In [1]: import numpy as np

In [2]: from numpy import linalg as LA

In [3]: np.set_printoptions(suppress=True, linewidth=120)

In [4]: def rnd(a):
   ...:     return np.round(a, 2) + 0
   ...: 

In [5]: K = np.array([[0.0, -0.7, 0.4, 0.0, 0.6, 0.0, -1.0, -0.2, 2.3, -1.5],
   ...:     [-0.2, -1.0, 1.8, 2.0, 0.4, 0.7, 1.1, 1.7, 1.0, -1.3],
   ...:     [-0.1, -1.2, 0.6, -0.9, 1.7, 1.2, -0.7, 1.0, -1.7, 0.4],
   ...:     [0.0, -0.5, -0.4, 1.0, 1.0, 0.8, 0.1, 1.1, -1.7, -0.4],
   ...:     [1.7, 0.9, -0.9, 0.9, -1.0, -0.7, -0.8, 0.5, 0.5, 1.5],
   ...:     [-0.3, -2.6, -0.2, 1.0, -0.7, -0.9, -0.8, 0.1, 2.3, 0.3],
   ...:     [1.5, 0.3, 0.5, 1.1, 0.6, 0.9, 1.0, -0.4, 1.2, 0.1],
   ...:     [0.6, -0.9, 1.3, -0.1, -1.4, -0.7, 0.1, 0.5, 0.8, -1.7],
   ...:     [0.9, -1.0, -0.8, -0.4, -0.2, -1.1, -0.2, 1.3, -0.6, 1.4]])

In [6]: print(K)
[[ 0.  -0.7  0.4  0.   0.6  0.  -1.  -0.2  2.3 -1.5]
 [-0.2 -1.   1.8  2.   0.4  0.7  1.1  1.7  1.  -1.3]
 [-0.1 -1.2  0.6 -0.9  1.7  1.2 -0.7  1.  -1.7  0.4]
 [ 0.  -0.5 -0.4  1.   1.   0.8  0.1  1.1 -1.7 -0.4]
 [ 1.7  0.9 -0.9  0.9 -1.  -0.7 -0.8  0.5  0.5  1.5]
 [-0.3 -2.6 -0.2  1.  -0.7 -0.9 -0.8  0.1  2.3  0.3]
 [ 1.5  0.3  0.5  1.1  0.6  0.9  1.  -0.4  1.2  0.1]
 [ 0.6 -0.9  1.3 -0.1 -1.4 -0.7  0.1  0.5  0.8 -1.7]
 [ 0.9 -1.  -0.8 -0.4 -0.2 -1.1 -0.2  1.3 -0.6  1.4]]

In [7]: M2 = K / np.sqrt((K ** 2).mean(axis=1, keepdims=True))

In [8]: print(LA.matrix_rank(K - K.mean(axis=1, keepdims=True)))
9

In [9]: print(rnd(M2[1]))
[-0.16 -0.8   1.44  1.6   0.32  0.56  0.88  1.36  0.8  -1.04]

In [10]: C2 = K.T @ K

In [11]: print((K @ K.T).shape)
(9, 9)

In [12]: def softmax(z):
    ...:     e = np.exp(z - z.max(axis=-1, keepdims=True))
    ...:     return e / e.sum(axis=-1, keepdims=True)
    ...: 

In [13]: print(rnd(softmax(K[8])))
[0.17 0.03 0.03 0.05 0.06 0.02 0.06 0.26 0.04 0.29]

In [14]: print(rnd(softmax(10 * K[8])))
[0.   0.   0.   0.   0.   0.   0.   0.27 0.   0.73]

In [15]: S = K @ K.T / np.sqrt(10)

In [16]: print(softmax(S).round(6).argmax(axis=1))
[0 1 2 3 4 5 6 7 8]
